% python3 -q
>>> import numpy as np
>>> import numpy.linalg as la
>>> np.set_printoptions(suppress=True, linewidth=160)
>>> def rnd(a):
...     return np.round(a, 3) + 0
... 
>>> M = np.loadtxt("run5.csv", delimiter=",")
>>> M
array([[-2.2, -1.6,  0.5,  0.4, -0.5, -1.7],
       [ 1.4, -0.3,  0.9, -0.8,  0. ,  0.4],
       [-0.3,  2.4,  0.6, -0.6,  0. ,  0.6],
       [-0.5, -0.7,  1.9, -0.3,  0.3, -0.4],
       [ 0.3, -0.1, -0.5, -0.6, -1.2, -0.1],
       [ 0.4, -1.1, -0.3,  0. ,  1. ,  2. ],
       [-1.3, -1.2, -0.3, -1.6, -1.1, -0.4],
       [-0.7,  0.5,  1. ,  0.4,  0.7, -0.3],
       [ 0.2,  1. , -0.8, -1.7, -0.2, -0.9],
       [-0.8, -0.1, -0.2, -0.3,  0.6,  0.5],
       [ 2. ,  0.1, -1.8, -1.7, -1.2,  0.5],
       [ 0.9,  0.6, -1.4, -0.5,  0.1, -0.2],
       [-1. ,  2.9,  0.2, -0.4,  0.3, -0.6],
       [ 0.1,  0.6,  0.4, -1.5, -1. ,  1.7],
       [ 0.6,  0.1,  0.9,  1.7,  1.2, -1.3],
       [ 0.4, -2.8, -1.4,  0.8, -0.1,  0.9],
       [ 0.1,  0.6, -1.2, -1.2,  0. ,  0.6],
       [ 0.9,  0.1, -1.2, -0.4, -1.7, -1.8],
       [-0.4, -0.9,  0.2, -1.8, -0.1,  0.7],
       [ 0. , -0.7, -0.3,  0.7,  1.9, -1.4],
       [-0.5, -0.2, -0.6, -0.3, -0.7, -0.5],
       [-0.6,  0.9, -0.7, -0.2,  1.5,  0.5],
       [-1. , -0.3, -1.4, -0.5,  0.1, -1.7],
       [-0.6,  0.7,  0. , -0.2,  2.6,  1. ],
       [-0.9, -0.7, -0.4, -1.8,  0.8,  0.2],
       [-0.4,  0.1,  1.3, -1.3, -0.3,  0.7],
       [-1.4,  0.9, -0.5, -1.3, -0.3, -0.7],
       [ 1.7,  0. , -1.7,  2.3,  0.2, -0.4],
       [-0.1, -2.3,  0.7, -1.3, -0.1,  1. ],
       [ 0.3,  0. , -0.9, -1.1,  2.6,  0.5],
       [ 0.2, -0.9,  1. , -0.8,  1.1,  1.5],
       [-0.4, -1.7,  1.2, -2.7,  1.2, -0.5]])
>>> x = np.array([3, 1, 4, 2, 3, 5])
>>> target = M @ x
>>> rnd(la.solve(M.T @ M, M.T @ target))
array([3., 1., 4., 2., 3., 5.])
>>> rng = np.random.default_rng(140744)
>>> target = target + 0.3 * rng.normal(size=32)
>>> rnd(target)
array([-15.919,   7.421,   5.394,   3.307,  -7.102,  11.954, -14.955,   3.15 ,  -9.978,   0.186,  -5.834,  -3.818,  -2.428,   4.657,   5.672,  -1.979,  -3.304,
       -16.69 ,  -1.842,  -2.272,  -9.574,   2.994, -17.876,  11.95 ,  -5.008,   4.317, -12.163,   1.895,   1.907,   5.069,  12.46 ,  -2.779])
>>> coef, *_ = la.lstsq(M, target)
>>> rnd(la.norm(target - M @ coef))
np.float64(1.77)
>>> rnd(coef)
array([2.965, 1.093, 3.885, 2.062, 2.998, 5.039])
